>>> import numpy as np
>>> from numpy import linalg as LA
>>> np.set_printoptions(precision=2, suppress=True, linewidth=140)
>>> def rnd(a):
...     return np.round(a, 2) + 0
... 
>>> A = np.array([[-1.6, 0.1, -0.5],
...     [0.6, 1.0, 1.8],
...     [-1.0, 0.2, -1.1],
...     [0.4, 0.5, 0.3],
...     [0.9, 1.4, 0.3],
...     [-0.2, 1.9, -1.3],
...     [-0.4, -0.1, -0.2],
...     [-0.9, 1.8, 1.1],
...     [-0.2, 0.9, 0.3],
...     [-1.5, -0.7, -0.8],
...     [-0.2, -1.5, 0.4],
...     [1.2, 0.2, 0.3],
...     [-0.5, -0.3, 0.2],
...     [-0.6, -0.3, 1.7],
...     [0.0, 0.2, -1.0],
...     [0.7, 1.0, -1.3],
...     [-0.6, 0.7, 1.3],
...     [0.2, 1.1, 0.5],
...     [0.6, -0.5, 0.1],
...     [-0.5, -0.2, 0.0],
...     [0.8, -2.3, -0.5]])
>>> A[16] *= 5
>>> A
array([[-1.6,  0.1, -0.5],
       [ 0.6,  1. ,  1.8],
       [-1. ,  0.2, -1.1],
       [ 0.4,  0.5,  0.3],
       [ 0.9,  1.4,  0.3],
       [-0.2,  1.9, -1.3],
       [-0.4, -0.1, -0.2],
       [-0.9,  1.8,  1.1],
       [-0.2,  0.9,  0.3],
       [-1.5, -0.7, -0.8],
       [-0.2, -1.5,  0.4],
       [ 1.2,  0.2,  0.3],
       [-0.5, -0.3,  0.2],
       [-0.6, -0.3,  1.7],
       [ 0. ,  0.2, -1. ],
       [ 0.7,  1. , -1.3],
       [-3. ,  3.5,  6.5],
       [ 0.2,  1.1,  0.5],
       [ 0.6, -0.5,  0.1],
       [-0.5, -0.2,  0. ],
       [ 0.8, -2.3, -0.5]])
>>> # row 16 is much longer than the rest
>>> Xc = (A - A.mean(axis=0)) / A.std(axis=0)
>>> rnd(Xc.std(axis=0))
array([1., 1., 1.])
>>> c = LA.lstsq(np.delete(Xc, 1, axis=1), Xc[:, 1])[0]
>>> rnd(1 - np.var(Xc[:, 1] - np.delete(Xc, 1, axis=1) @ c))
np.float64(0.28)
>>> hat = A @ LA.solve(A.T @ A, A.T)
>>> LA.matrix_rank(np.eye(21) - hat)
np.int64(18)
>>> rnd(LA.eigvalsh(hat))
array([0., 0., 0., 0., 0., 0., 0., 0., 0., 0., 0., 0., 0., 0., 0., 0., 0., 0., 1., 1., 1.])
>>> cent = A[[12, 5]].astype(float)
>>> for _ in range(6):
...     z = LA.norm(A[:, None] - cent, axis=-1).argmin(axis=1)
...     cent = np.array([A[z == j].mean(axis=0) for j in range(2)])
... 
>>> z
array([0, 0, 1, 0, 1, 1, 0, 0, 0, 0, 0, 0, 0, 0, 1, 1, 0, 0, 0, 0, 0])
>>> np.bincount(z)
array([16,  5])
>>> rnd(cent)
array([[-0.35,  0.2 ,  0.7 ],
       [ 0.08,  0.94, -0.88]])
